$ ipython --no-banner

In [1]: import numpy as np

In [2]: from numpy import linalg as LA

In [3]: np.set_printoptions(suppress=True, linewidth=100)

In [4]: M = np.load("layer2.npy")

In [5]: M
Out[5]: 
array([[ 1.   ,  0.363,  0.994,  0.774],
       [-0.986, -0.47 , -0.675, -0.197],
       [ 0.892,  0.578, -0.937,  0.74 ],
       [ 0.804, -0.217,  0.978,  0.09 ],
       [-0.999, -0.843,  0.994, -0.995],
       [-0.898, -0.178, -0.1  , -0.845],
       [-0.999, -0.345, -0.987, -0.635],
       [-0.856,  0.446, -0.999,  0.551],
       [ 0.551,  0.647, -1.   ,  0.983],
       [ 0.881, -0.629,  1.   , -0.446],
       [-0.371, -0.07 , -0.647,  0.611],
       [-0.927,  0.422, -0.999, -0.414],
       [-0.319, -0.01 ,  0.282, -0.68 ],
       [-0.08 , -0.282,  0.967, -0.821],
       [ 0.856,  0.757, -1.   ,  0.976],
       [-0.604, -0.462,  0.925, -0.478],
       [-0.961,  0.647, -1.   ,  0.856],
       [-0.976,  0.363, -1.   , -0.254],
       [ 0.282,  0.753, -1.   ,  0.978],
       [-0.987,  0.129, -0.999,  0.207],
       [-0.987, -0.647,  0.941, -0.972],
       [ 0.716, -0.345,  0.999, -0.909],
       [ 0.949,  0.31 ,  0.578,  0.363],
       [ 0.837,  0.782, -0.999,  0.92 ],
       [ 0.1  , -0.11 ,  0.919, -0.845],
       [-0.757, -0.01 , -0.848,  0.05 ],
       [ 0.996,  0.188,  0.978,  0.793],
       [-0.973, -0.273, -0.207, -0.932],
       [-0.778, -0.701,  0.995, -0.716]])

In [6]: P = M @ LA.solve(M.T @ M, M.T)

In [7]: np.round(LA.eigvalsh(P), 3) + 0
Out[7]: 
array([0., 0., 0., 0., 0., 0., 0., 0., 0., 0., 0., 0., 0., 0., 0., 0., 0., 0., 0., 0., 0., 0., 0.,
       0., 0., 1., 1., 1., 1.])

In [8]: np.allclose(P @ P, P)
Out[8]: True

In [9]: LA.matrix_rank(np.eye(29) - P)
Out[9]: np.int64(25)

In [10]: round(float(np.trace(P)), 3)
Out[10]: 4.0
